$ python -q
>>> import numpy as np
>>> np.set_printoptions(precision=2, suppress=True, linewidth=160, legacy="1.25")
>>> W0 = np.load("sample0.npy")
>>> W0
array([[37,  3, -3,  1, -3,  2],
       [ 3, -2,  3, -3,  3,  1],
       [ 3,  2, 41,  1, -3,  2],
       [ 2, -3,  1,  1,  2,  0],
       [-2, -1, -2,  2, 39, -2],
       [-3,  3,  2,  2, -1, 62]])
>>> vec = np.array([-5, -1, 1, 0, -1, -5])
>>> np.sign((W0 @ vec).round(6))
array([-1, -1,  1, -1, -1, -1])
>>> W0 @ vec
array([-198,  -18,   17,   -8,  -20, -295])
>>> W0 @ np.ones(6)
array([37.,  5., 46.,  3., 34., 65.])
>>> W0 * vec
array([[-185,   -3,   -3,    0,    3,  -10],
       [ -15,    2,    3,    0,   -3,   -5],
       [ -15,   -2,   41,    0,    3,  -10],
       [ -10,    3,    1,    0,   -2,    0],
       [  10,    1,   -2,    0,  -39,   10],
       [  15,   -3,    2,    0,    1, -310]])
>>> gram = W0.T @ W0
>>> np.diag(gram)
array([1404,   36, 1708,   20, 1553, 3857])
>>> (W0 @ W0.T).shape
(6, 6)
>>> blk = np.stack([W0, 3 * W0, W0[::-1]])
>>> (blk @ W0.T).shape
(3, 6, 6)
>>> np.einsum("bij,cij->bc", blk, blk)
array([[ 8578, 25734,   312],
       [25734, 77202,   936],
       [  312,   936,  8578]])
>>> blk.shape
(3, 6, 6)
>>> blk.sum(axis=0)
array([[145,  15, -10,   6, -13,  70],
       [ 10,  -9,  10, -10,  51,   2],
       [ 14,   5, 165,   5, -10,   8],
       [ 11, -10,  45,   5,   5,   2],
       [ -5,  -6,  -5,   5, 159,  -7],
       [ 25,  15,   5,   9,  -7, 250]])
>>> other = np.array([[-1, 0, -2],
...     [-2, 1, -2],
...     [-1, 2, -3],
...     [1, -3, -3],
...     [-3, -3, 0],
...     [0, 3, -3]])
>>> other.T @ W0.T
array([[ -30,  -14,  -38,   -2, -109,    0],
       [   9,    7,   96,  -10, -134,  190],
       [ -80,   -5, -142,   -4,   12, -198]])
>>> np.vstack([W0, other.T]).shape
(9, 6)
>>> np.einsum("ij,ij->i", W0, W0)
array([1401,   41, 1708,   19, 1538, 3871])
>>> arr = np.load("w.npy")
>>> arr
array([[0, 0, 0],
       [3, 0, 2],
       [0, 0, 0],
       [0, 0, 2],
       [0, 0, 0],
       [0, 0, 1]])
>>> # rows 0 and 2 are equal
>>> np.diff(arr, axis=0)
array([[ 3,  0,  2],
       [-3,  0, -2],
       [ 0,  0,  2],
       [ 0,  0, -2],
       [ 0,  0,  1]])
>>> np.linalg.matrix_rank(arr)
2
>>> np.linalg.svd(arr, compute_uv=False)
array([3.87, 1.73, 0.  ])
>>> arr - arr[0]
array([[0, 0, 0],
       [3, 0, 2],
       [0, 0, 0],
       [0, 0, 2],
       [0, 0, 0],
       [0, 0, 1]])
>>> arr.shape
(6, 3)
>>> left, s, VT = np.linalg.svd(arr)
>>> s
array([3.87, 1.73, 0.  ])
>>> np.argmax(s[:-1] / (s[1:] + 1e-6)) + 1
2
>>> other = left[:, :2] @ np.diag(s[:2]) @ VT[:2]
>>> other.round(2) + 0
array([[0., 0., 0.],
       [3., 0., 2.],
       [0., 0., 0.],
       [0., 0., 2.],
       [0., 0., 0.],
       [0., 0., 1.]])
>>> np.linalg.matrix_rank(arr, rtol=0.05)
2
>>> round(float(np.linalg.norm(arr - other) / np.linalg.norm(arr)), 2)
0.0
>>> np.linalg.matrix_rank(other)
2
>>> np.round(arr @ np.linalg.pinv(arr) @ arr, 2) + 0
array([[0., 0., 0.],
       [3., 0., 2.],
       [0., 0., 0.],
       [0., 0., 2.],
       [0., 0., 0.],
       [0., 0., 1.]])
>>> np.unique(arr.round(6), axis=0).shape
(4, 3)
>>> np.linalg.lstsq(arr[:-1].T, arr[-1])[2]
2
>>> np.round(np.trace(np.linalg.pinv(arr) @ arr), 2)
2.0
>>> left, s, VT = np.linalg.svd(arr)
>>> evecs = VT[:(s > 1e-8).sum()]
>>> rng = np.random.default_rng(22)
>>> vec = arr[5] + -1 * arr[2] + rng.integers(2) * np.eye(3)[1]
>>> vec
array([0., 1., 1.])
>>> np.allclose(evecs.T @ evecs @ vec, vec)
False
>>> np.round(evecs.T @ evecs, 2) + 0
array([[1., 0., 0.],
       [0., 0., 0.],
       [0., 0., 1.]])
>>> vec = np.array([-2, 3, -2])
>>> np.sign((arr @ vec).round(6))
array([ 0, -1,  0, -1,  0, -1])
>>> (arr @ vec).argmax()
0
>>> (arr * vec).sum(axis=1)
array([  0, -10,   0,  -4,   0,  -2])
>>> arr @ vec
array([  0, -10,   0,  -4,   0,  -2])
>>> np.linalg.norm(arr @ vec) <= np.linalg.norm(arr, 2) * np.linalg.norm(vec) + 1e-9
True
>>> np.einsum("ij,j->i", arr, vec)
array([  0, -10,   0,  -4,   0,  -2])
>>> arr @ np.eye(3)[2]
array([0., 2., 0., 2., 0., 1.])
>>> arr * vec
array([[ 0,  0,  0],
       [-6,  0, -4],
       [ 0,  0,  0],
       [ 0,  0, -4],
       [ 0,  0,  0],
       [ 0,  0, -2]])
>>> m1 = np.loadtxt("a.csv", delimiter=",")
>>> m1
array([[-1.38, -0.27, -0.36, -3.08, -1.39],
       [ 0.42,  1.39, -0.68, -1.08,  0.11],
       [-3.16, -5.1 ,  2.4 ,  1.12, -1.58],
       [ 0.22,  2.18, -2.26, -5.3 , -1.34],
       [ 0.66, -2.44, -0.82, -0.74, -1.32]])
>>> # rows and columns are dependent
>>> left, s, VT = np.linalg.svd(m1)
>>> evecs = VT[:(s > 1e-8).sum()]
>>> vec = m1[0] + 2 * m1[3] + rng.integers(2) * np.eye(5)[2]
>>> vec
array([ -0.94,   4.09,  -4.88, -13.68,  -4.07])
>>> round(float(np.linalg.norm(vec - evecs.T @ evecs @ vec)), 2)
0.0
>>> left, s, VT = np.linalg.svd(m1)
>>> s.round(2) + 0
array([8.35, 6.04, 2.38, 0.  , 0.  ])
>>> other = left[:, :3] @ np.diag(s[:3]) @ VT[:3]
>>> np.linalg.matrix_rank(m1, rtol=0.05)
3
>>> np.round(np.linalg.norm(m1 - other) / np.linalg.norm(m1), 2)
0.0
>>> round(np.abs(m1 - other).max(), 2)
0.0
>>> u = np.array([0, 1])
>>> np.correlate(m1[2], m1[3], "full")
array([  4.23,  23.58,  30.96,  -9.58, -21.06,   9.95,   6.54,  -3.2 ,  -0.35])
>>> np.cross(m1[2, :3], m1[3, :3])
array([ 6.29, -6.61, -5.77])
